$ python -q
>>> import numpy as np
>>> import numpy.linalg as la
>>> np.set_printoptions(precision=3, suppress=True, linewidth=120, legacy="1.25")
>>> def tidy(a):
...     return np.round(a, 3) + 0
... 
>>> W0 = np.loadtxt("test3.csv", delimiter=",")
>>> W0
array([[1., 4., 2., 0., 9., 2., 0., 6.],
       [3., 8., 9., 5., 1., 3., 7., 2.],
       [6., 2., 3., 6., 5., 6., 5., 6.],
       [7., 4., 5., 9., 8., 0., 7., 9.],
       [3., 1., 5., 5., 2., 3., 2., 4.],
       [2., 3., 6., 8., 6., 2., 3., 1.],
       [8., 3., 6., 0., 3., 2., 8., 6.],
       [7., 9., 8., 8., 3., 5., 4., 1.],
       [4., 2., 7., 9., 1., 9., 1., 0.]])
>>> def softmax(z):
...     e = np.exp(z - z.max(axis=-1, keepdims=True))
...     return e / e.sum(axis=-1, keepdims=True)
... 
>>> tidy(softmax(W0).sum(axis=1))
array([1., 1., 1., 1., 1., 1., 1., 1., 1.])
>>> att = W0 @ W0.T / np.sqrt(8)
>>> tidy(softmax(att + np.triu(np.full(att.shape, -np.inf), 1)))
array([[1.   , 0.   , 0.   , 0.   , 0.   , 0.   , 0.   , 0.   , 0.   ],
       [0.   , 1.   , 0.   , 0.   , 0.   , 0.   , 0.   , 0.   , 0.   ],
       [0.   , 0.   , 1.   , 0.   , 0.   , 0.   , 0.   , 0.   , 0.   ],
       [0.   , 0.   , 0.   , 1.   , 0.   , 0.   , 0.   , 0.   , 0.   ],
       [0.   , 0.   , 0.   , 1.   , 0.   , 0.   , 0.   , 0.   , 0.   ],
       [0.   , 0.   , 0.   , 1.   , 0.   , 0.   , 0.   , 0.   , 0.   ],
       [0.   , 0.   , 0.   , 0.972, 0.   , 0.   , 0.028, 0.   , 0.   ],
       [0.   , 0.   , 0.   , 0.   , 0.   , 0.   , 0.   , 1.   , 0.   ],
       [0.   , 0.   , 0.   , 0.   , 0.   , 0.   , 0.   , 0.078, 0.922]])
>>> softmax(att).round(6).argmax(axis=1)
array([3, 7, 3, 3, 3, 3, 3, 7, 8])
>>> Q, Rm = la.qr(W0)
>>> np.allclose(Rm.T @ Rm, W0.T @ W0)
True
>>> Q.shape, Rm.shape
((9, 8), (8, 8))
>>> tidy(abs(Rm[0, 0])), tidy(la.norm(W0[:, 0]))
(15.395, 15.395)
>>> tidy(Q @ Rm)
array([[1., 4., 2., 0., 9., 2., 0., 6.],
       [3., 8., 9., 5., 1., 3., 7., 2.],
       [6., 2., 3., 6., 5., 6., 5., 6.],
       [7., 4., 5., 9., 8., 0., 7., 9.],
       [3., 1., 5., 5., 2., 3., 2., 4.],
       [2., 3., 6., 8., 6., 2., 3., 1.],
       [8., 3., 6., 0., 3., 2., 8., 6.],
       [7., 9., 8., 8., 3., 5., 4., 1.],
       [4., 2., 7., 9., 1., 9., 1., 0.]])
>>> tidy(Q.T @ Q)
array([[1., 0., 0., 0., 0., 0., 0., 0.],
       [0., 1., 0., 0., 0., 0., 0., 0.],
       [0., 0., 1., 0., 0., 0., 0., 0.],
       [0., 0., 0., 1., 0., 0., 0., 0.],
       [0., 0., 0., 0., 1., 0., 0., 0.],
       [0., 0., 0., 0., 0., 1., 0., 0.],
       [0., 0., 0., 0., 0., 0., 1., 0.],
       [0., 0., 0., 0., 0., 0., 0., 1.]])
>>> mat = np.arange(55).reshape(11, 5) + 2
>>> mat
array([[ 2,  3,  4,  5,  6],
       [ 7,  8,  9, 10, 11],
       [12, 13, 14, 15, 16],
       [17, 18, 19, 20, 21],
       [22, 23, 24, 25, 26],
       [27, 28, 29, 30, 31],
       [32, 33, 34, 35, 36],
       [37, 38, 39, 40, 41],
       [42, 43, 44, 45, 46],
       [47, 48, 49, 50, 51],
       [52, 53, 54, 55, 56]])
>>> left, sv, VT = la.svd(mat)
>>> evecs = VT[:(sv > 1e-8).sum()]
>>> rng = np.random.default_rng(58)
>>> x0 = mat[6] + 3 * mat[3] + rng.integers(2) * np.eye(5)[2]
>>> x0
array([83., 87., 92., 95., 99.])
>>> tidy(evecs.T @ evecs)
array([[ 0.6,  0.4,  0.2,  0. , -0.2],
       [ 0.4,  0.3,  0.2,  0.1,  0. ],
       [ 0.2,  0.2,  0.2,  0.2,  0.2],
       [ 0. ,  0.1,  0.2,  0.3,  0.4],
       [-0.2,  0. ,  0.2,  0.4,  0.6]])
>>> tidy(la.norm(x0 - evecs.T @ evecs @ x0))
0.894
>>> tidy(np.diag(evecs.T @ evecs))
array([0.6, 0.3, 0.2, 0.3, 0.6])
>>> la.matrix_rank(np.vstack([mat, x0]))
3
>>> np.allclose(evecs.T @ evecs @ x0, x0)
False
>>> d = la.norm(mat[:, None] - mat[None], axis=-1)
>>> (d + 1e9 * np.eye(11)).round(6).argmin(axis=1)
array([1, 0, 1, 2, 3, 4, 5, 6, 7, 8, 9])
>>> la.matrix_rank(d ** 2)
3
>>> tidy(la.norm(mat, axis=1))
array([  9.487,  20.372,  31.464,  42.603,  53.759,  64.923,  76.092,  87.264,  98.438, 109.613, 120.789])
>>> u = np.array([1, 1, -2])
>>> np.cross(W0[5, :3], W0[3, :3])
array([ -9.,  32., -13.])
>>> np.polyval(u, W0[5])
array([ 4., 10., 40., 70., 40.,  4., 10.,  0.])
>>> u = np.array([3, -3, -1])
>>> np.correlate(mat[7], mat[5], "full")
array([1147, 2288, 3422, 4548, 5665, 4508, 3362, 2228, 1107])
>>> np.polyval(u, mat[7])
array([3995, 4217, 4445, 4679, 4919])
>>> np.array([np.convolve(row, u, "same") for row in mat])
array([[   3,    1,    0,   -1,  -23],
       [   3,   -4,   -5,   -6,  -43],
       [   3,   -9,  -10,  -11,  -63],
       [   3,  -14,  -15,  -16,  -83],
       [   3,  -19,  -20,  -21, -103],
       [   3,  -24,  -25,  -26, -123],
       [   3,  -29,  -30,  -31, -143],
       [   3,  -34,  -35,  -36, -163],
       [   3,  -39,  -40,  -41, -183],
       [   3,  -44,  -45,  -46, -203],
       [   3,  -49,  -50,  -51, -223]])
>>> r = la.matrix_rank(mat)
>>> r
2
>>> ns = la.svd(mat)[2][r:].T
>>> [int(la.matrix_rank(mat[:, :j + 1])) for j in range(5)]
[1, 2, 2, 2, 2]
>>> [int(la.matrix_rank(np.delete(mat, i, axis=0))) for i in range(11)]
[2, 2, 2, 2, 2, 2, 2, 2, 2, 2, 2]
>>> [int(la.matrix_rank(mat[:i])) for i in range(1, len(mat) + 1)]
[1, 2, 2, 2, 2, 2, 2, 2, 2, 2, 2]
>>> np.allclose(mat @ ns, 0)
True
>>> ns.shape
(5, 3)
>>> arr = np.load("block17.npy")
>>> arr
array([[0, 0, 1, 0, 0, 0],
       [0, 0, 0, 1, 0, 1],
       [1, 0, 0, 0, 0, 0],
       [0, 1, 0, 0, 0, 0],
       [0, 0, 0, 0, 0, 0],
       [0, 1, 0, 0, 0, 0]])
>>> # column 5 repeats column 3
>>> left, sv, VT = la.svd(arr)
>>> evecs = VT[:(sv > 1e-8).sum()]
>>> x0 = arr[4] + -2 * arr[0] + rng.integers(2) * np.eye(6)[0]
>>> x0
array([ 0.,  0., -2.,  0.,  0.,  0.])
>>> np.allclose(evecs.T @ evecs @ x0, x0)
True
>>> tidy(np.diag(evecs.T @ evecs))
array([1. , 1. , 1. , 0.5, 0. , 0.5])
>>> la.matrix_rank(np.vstack([arr, x0]))
4
>>> w, evecs = la.eigh(arr)
>>> tidy(w)
array([-1.414, -1.   ,  0.   ,  0.   ,  1.   ,  1.414])
>>> tidy(w.sum()), np.trace(arr)
(0.0, 0)
>>> tidy(np.abs(evecs[:, -1]))
array([0.   , 0.707, 0.   , 0.5  , 0.   , 0.5  ])
>>> la.matrix_rank(arr, rtol=0.1)
4
>>> la.cond(arr) > 100
True
>>> [round(float(x), 3) for x in la.svd(arr, compute_uv=False)[:3]]
[1.414, 1.414, 1.0]
>>> tidy(la.norm(arr, 2) / la.norm(arr))
0.577
>>> np.count_nonzero(arr)
6
>>> tidy(la.norm(arr))
2.449
>>> np.unravel_index(np.abs(arr).argmax(), arr.shape)
(0, 2)
>>> la.matrix_rank(arr)
4
>>> arr - arr[0]
array([[ 0,  0,  0,  0,  0,  0],
       [ 0,  0, -1,  1,  0,  1],
       [ 1,  0, -1,  0,  0,  0],
       [ 0,  1, -1,  0,  0,  0],
       [ 0,  0, -1,  0,  0,  0],
       [ 0,  1, -1,  0,  0,  0]])
>>> arr.sum(axis=1)
array([1, 2, 1, 1, 0, 1])
>>> arr.sum(axis=0)
array([1, 2, 1, 1, 0, 1])
>>> m1 = np.loadtxt("data.csv", delimiter=",")
>>> tidy(m1)
array([[-0.503,  0.307, -0.645,  0.326,  0.09 ],
       [ 0.201, -0.553, -0.094, -0.107,  0.405],
       [ 0.729,  0.387, -0.171,  0.178,  0.274],
       [ 0.302, -0.207, -0.427, -0.138, -0.799],
       [-0.151,  0.179,  0.584,  0.12 , -0.295],
       [-0.101, -0.61 , -0.02 ,  0.52 ,  0.022],
       [-0.226, -0.052, -0.151, -0.74 ,  0.164]])
>>> x0 = np.array([-2, -3, -1, 2, 2])
>>> rhs = m1 @ x0
>>> tidy(la.lstsq(m1, rhs)[0])
array([-2., -3., -1.,  2.,  2.])
>>> tidy(rhs)
array([ 1.561,  1.947, -1.543, -1.43 , -1.17 ,  3.135, -0.392])
>>> rhs = rhs + 0.3 * rng.normal(size=7)
>>> tidy(rhs)
array([ 1.589,  1.313, -1.962, -1.657, -1.237,  3.356, -0.358])
>>> beta, *_ = la.lstsq(m1, rhs)
>>> beta.round()
array([-3., -3., -1.,  2.,  2.])
>>> [round(float(la.norm(la.solve(m1.T @ m1 + lam * np.eye(5), m1.T @ rhs))), 2) for lam in (0, 1, 10, 100)]
[4.84, 2.42, 0.44, 0.05]
>>> tidy(m1[:, 2] @ m1[:, 1])
0.0
>>> tidy(la.svd(m1, compute_uv=False))
array([1., 1., 1., 1., 1.])
>>> tidy(la.pinv(m1))
array([[-0.503,  0.201,  0.729,  0.302, -0.151, -0.101, -0.226],
       [ 0.307, -0.553,  0.387, -0.207,  0.179, -0.61 , -0.052],
       [-0.645, -0.094, -0.171, -0.427,  0.584, -0.02 , -0.151],
       [ 0.326, -0.107,  0.178, -0.138,  0.12 ,  0.52 , -0.74 ],
       [ 0.09 ,  0.405,  0.274, -0.799, -0.295,  0.022,  0.164]])
>>> P = m1 @ la.solve(m1.T @ m1, m1.T)
>>> np.allclose(P @ P, P)
True
>>> np.trace(P)
5.0
>>> feats = np.load("m.npy")
>>> feats
array([[ 0, -3,  3,  3, -1, -3,  3, -1,  3, -1],
       [ 0,  0,  2, -1,  0,  0,  2,  2, -1, -2],
       [ 0,  0,  0,  1, -3, -3, -1,  0,  3,  0],
       [ 0,  0,  0,  0, -1,  2, -2,  3,  2,  2],
       [ 0,  0,  0,  0,  0,  0,  1, -3, -2,  1],
       [ 0,  0,  0,  0,  0,  0,  1, -1, -2,  1],
       [ 0,  0,  0,  0,  0,  0,  0, -2, -2,  3],
       [ 0,  0,  0,  0,  0,  0,  0,  0,  2, -1],
       [ 0,  0,  0,  0,  0,  0,  0,  0,  0,  1],
       [ 0,  0,  0,  0,  0,  0,  0,  0,  0,  0]])
>>> r = la.matrix_rank(feats)
>>> r
8
>>> ns = la.svd(feats)[2][r:].T
>>> np.allclose(feats @ ns, 0)
True
>>> [int(la.matrix_rank(feats[:i])) for i in range(1, len(feats) + 1)]
[1, 2, 3, 4, 5, 6, 7, 8, 8, 8]
>>> la.matrix_rank(feats.T @ feats), la.matrix_rank(feats @ feats.T)
(8, 8)
>>> [int(la.matrix_rank(np.delete(feats, i, axis=0))) for i in range(10)]
[7, 7, 7, 7, 8, 8, 8, 8, 8, 8]
>>> tidy(np.sort(la.eigvals(feats)))
array([0., 0., 0., 0., 0., 0., 0., 0., 0., 0.])
>>> feats @ feats
array([[  0,   0,  -6,   6, -12,  -3, -19,   3,  18,  21],
       [  0,   0,   0,   2,  -5,  -8,   0,  -7,   4,   1],
       [  0,   0,   0,   0,  -1,   2,  -8,  17,  16,  -4],
       [  0,   0,   0,   0,   0,   0,   1,   5,   8,  -6],
       [  0,   0,   0,   0,   0,   0,   0,  -2,  -8,   4],
       [  0,   0,   0,   0,   0,   0,   0,  -2,  -4,   2],
       [  0,   0,   0,   0,   0,   0,   0,   0,  -4,   0],
       [  0,   0,   0,   0,   0,   0,   0,   0,   0,   2],
       [  0,   0,   0,   0,   0,   0,   0,   0,   0,   0],
       [  0,   0,   0,   0,   0,   0,   0,   0,   0,   0]])
>>> la.matrix_rank(feats - feats[0, 0] * np.eye(10))
8
>>> left, sv, VT = la.svd(feats)
>>> np.argmax(sv[:-1] / (sv[1:] + 1e-6)) + 1
8
>>> A2 = left[:, :8] @ np.diag(sv[:8]) @ VT[:8]
>>> tidy(la.norm(feats - A2, 2)), tidy(sv[8])
(0.0, 0.0)
>>> la.matrix_rank(A2)
8
>>> tidy(np.abs(feats - A2).max())
0.0
>>> la.matrix_rank(feats, rtol=0.05)
8
>>> tidy(la.norm(feats - A2) / la.norm(feats))
0.0
>>> tidy(A2)
array([[ 0., -3.,  3.,  3., -1., -3.,  3., -1.,  3., -1.],
       [ 0.,  0.,  2., -1.,  0.,  0.,  2.,  2., -1., -2.],
       [ 0.,  0.,  0.,  1., -3., -3., -1.,  0.,  3.,  0.],
       [ 0.,  0.,  0.,  0., -1.,  2., -2.,  3.,  2.,  2.],
       [ 0.,  0.,  0.,  0.,  0.,  0.,  1., -3., -2.,  1.],
       [ 0.,  0.,  0.,  0.,  0.,  0.,  1., -1., -2.,  1.],
       [ 0.,  0.,  0.,  0.,  0.,  0.,  0., -2., -2.,  3.],
       [ 0.,  0.,  0.,  0.,  0.,  0.,  0.,  0.,  2., -1.],
       [ 0.,  0.,  0.,  0.,  0.,  0.,  0.,  0.,  0.,  1.],
       [ 0.,  0.,  0.,  0.,  0.,  0.,  0.,  0.,  0.,  0.]])
>>> la.matrix_rank(feats, rtol=0.1)
6
>>> la.cond(feats) > 100
True
>>> np.argsort(-la.norm(feats, axis=0).round(6), kind="stable")[:3]
array([8, 7, 5])
>>> [round(float(x), 3) for x in la.svd(feats, compute_uv=False)[:3]]
[8.618, 7.048, 5.471]
>>> left, sv, VT = la.svd(feats, full_matrices=False)
>>> tidy(sv)
array([8.618, 7.048, 5.471, 3.523, 2.608, 1.111, 0.692, 0.454, 0.   , 0.   ])
>>> np.allclose(left * sv @ VT, feats)
True
>>> Q, _ = la.qr(np.array([[1.1, -1.4, -0.1, 0.2, -1.2, 0.6, -0.3, 1.6, -1.0, -0.3],
...     [-0.3, -1.2, 1.7, -0.4, -0.8, 0.2, -0.7, -0.3, 0.4, -0.9],
...     [-1.2, -0.1, 0.4, 1.1, -0.6, 0.4, -1.9, 1.6, 0.5, 1.1],
...     [-1.1, -1.4, 0.8, 0.0, 0.1, -0.7, 0.0, -0.5, -0.2, 0.7],
...     [-0.9, 0.1, -0.6, -0.7, -0.8, -0.7, -0.8, 1.8, 0.3, -1.0],
...     [1.2, -1.4, 0.0, 0.5, 0.4, 0.3, -1.0, 1.6, 0.7, 1.9],
...     [0.7, 0.8, -0.9, -1.7, -1.8, 0.1, -0.5, 0.2, -1.5, 0.5],
...     [1.2, 0.0, -1.9, 1.3, 0.4, 0.3, 0.8, -0.6, 0.4, -1.0],
...     [0.5, -0.3, 0.2, 2.5, -0.2, -0.1, -0.8, -0.2, -0.9, 0.1],
...     [0.4, 0.0, 0.7, -1.1, -0.9, 0.6, 1.1, -1.0, 0.2, -0.2]]))
>>> J = 2 * Q
>>> tidy(J)
array([[-0.753, -0.911, -0.258, -0.293, -0.759,  0.35 ,  0.358,  0.862, -0.806, -0.482],
       [ 0.205, -0.872,  0.815, -0.24 , -0.386, -0.016, -0.106, -0.761,  0.759, -1.078],
       [ 0.821, -0.158, -0.253,  0.638, -0.891,  1.236, -0.546, -0.204, -0.066,  0.403],
       [ 0.753, -1.071, -0.481, -0.293,  0.186, -0.533,  0.656, -0.678, -0.5  ,  0.715],
       [ 0.616,  0.005, -0.922, -0.527, -0.565, -0.588, -0.174,  0.832,  1.048, -0.088],
       [-0.821, -0.904, -0.12 , -0.098,  0.486,  0.057, -1.202,  0.026,  0.47 ,  0.762],
       [-0.479,  0.617, -0.094, -0.89 , -1.064, -0.414, -0.496, -0.88 , -0.416,  0.3  ],
       [-0.821,  0.088, -1.16 ,  0.376,  0.043,  0.449,  0.7  , -0.802,  0.658, -0.249],
       [-0.342, -0.176,  0.271,  1.389, -0.78 , -1.057,  0.105,  0.056,  0.124,  0.307],
       [-0.274,  0.029,  0.826, -0.462, -0.386,  0.475,  0.954,  0.251,  0.762,  1.048]])
>>> Q, evecs = la.qr(J[:, :2])[0], la.qr(J[:, 2:])[0]
>>> sv = la.svd(Q.T @ evecs, compute_uv=False)
>>> tidy(la.norm(Q @ Q.T - evecs @ evecs.T, 2))
1.0
>>> (sv > 0.9).sum()
0
